$ python3 -q
>>> import numpy as np
>>> from numpy import linalg as LA
>>> np.set_printoptions(precision=2, suppress=True, linewidth=120)
>>> rnd = lambda a: np.round(a, 2) + 0
>>> data = np.load("arr.npy")
>>> data
array([[ 4,  0, -4, -2],
       [ 0,  0,  0,  0],
       [-4,  0,  4,  2],
       [-2,  0,  2,  1]])
>>> # rank 1
>>> rng = np.random.default_rng(1050)
>>> labels = rng.permutation(4)
>>> labels
array([0, 1, 3, 2])
>>> out = data[labels][:, labels]
>>> out
array([[ 4,  0, -2, -4],
       [ 0,  0,  0,  0],
       [-2,  0,  1,  2],
       [-4,  0,  2,  4]])
>>> rnd(LA.det(out)), rnd(LA.det(data[labels]))
(np.float64(0.0), np.float64(0.0))
>>> rnd(np.sort(LA.eigvals(data).real))
array([0., 0., 0., 9.])
>>> np.flatnonzero(LA.matrix_power((data != 0) + (data.T != 0) + np.eye(4), 4)[0])
array([0, 2, 3])
>>> W0 = np.array([[0, 2, 5], [2, 1, 4], [4, 0, 1]])
>>> W0[1] = W0[2]
>>> W0
array([[0, 2, 5],
       [4, 0, 1],
       [4, 0, 1]])
>>> rnd(LA.norm(data, 1)), rnd(LA.norm(data, np.inf))
(np.float64(10.0), np.float64(10.0))
>>> rnd(LA.norm(data, "nuc"))
np.float64(9.0)
>>> data[3] @ data[0]
np.int64(-18)
>>> rnd(LA.norm(data, axis=1))
array([6., 0., 6., 3.])
>>> LA.norm(data, axis=1).argmax()
np.int64(0)
>>> rnd(LA.norm(data[3] - data[0]))
np.float64(9.0)
>>> rnd(LA.norm(data, 2))
np.float64(9.0)
>>> K = np.loadtxt("data.csv", delimiter=",")
>>> K
array([[-0.8, -1.5,  1.3],
       [-0.5,  0.7, -0.4],
       [ 0. , -1. ,  0.7],
       [-4.5, 13.5,  1. ],
       [ 0.3,  1.1, -0.3],
       [-0.4,  1.2, -1.7],
       [ 1.3,  0.4,  0. ],
       [-0.1,  0.1, -3. ],
       [ 0.8,  0.7,  0. ],
       [-0.2,  1.5, -1.3],
       [ 0.6,  0.5,  1.1],
       [ 1. ,  1.1,  1.1],
       [-1.2, -0.7,  1.6],
       [-0.4, -0.4, -0.7]])
>>> labels = rng.permutation(3)
>>> out = K[:, labels] * rng.choice([-1, 1], 3)
>>> out
array([[ -0.8,   1.3,   1.5],
       [ -0.5,  -0.4,  -0.7],
       [  0. ,   0.7,   1. ],
       [ -4.5,   1. , -13.5],
       [  0.3,  -0.3,  -1.1],
       [ -0.4,  -1.7,  -1.2],
       [  1.3,   0. ,  -0.4],
       [ -0.1,  -3. ,  -0.1],
       [  0.8,   0. ,  -0.7],
       [ -0.2,  -1.3,  -1.5],
       [  0.6,   1.1,  -0.5],
       [  1. ,   1.1,  -1.1],
       [ -1.2,   1.6,   0.7],
       [ -0.4,  -0.7,   0.4]])
>>> U, _, vt = LA.svd(K.T @ out)
>>> rnd(U @ vt)
array([[ 1.,  0.,  0.],
       [ 0.,  0., -1.],
       [ 0.,  1.,  0.]])
>>> rnd(LA.lstsq(K, out)[0])
array([[ 1.,  0.,  0.],
       [ 0.,  0., -1.],
       [ 0.,  1.,  0.]])
>>> dist = LA.norm(out[:, None] - out[None], axis=-1)
>>> dist.shape
(14, 14)
>>> np.flatnonzero(dist[12] < dist.mean() / 2)
array([ 0,  2, 12])
>>> np.unravel_index(dist.round(6).argmax(), dist.shape)
(np.int64(0), np.int64(3))
>>> LA.matrix_rank(dist ** 2)
np.int64(5)
>>> rnd(LA.norm(out, axis=1))
array([ 2.14,  0.95,  1.22, 14.27,  1.18,  2.12,  1.36,  3.  ,  1.06,  1.99,  1.35,  1.85,  2.12,  0.9 ])
>>> rnd(dist[:5, :5])
array([[ 0.  ,  2.8 ,  1.12, 15.45,  3.24],
       [ 2.8 ,  0.  ,  2.09, 13.48,  0.9 ],
       [ 1.12,  2.09,  0.  , 15.19,  2.35],
       [15.45, 13.48, 15.19,  0.  , 13.36],
       [ 3.24,  0.9 ,  2.35, 13.36,  0.  ]])
>>> dist.mean(axis=1).argmax()
np.int64(3)
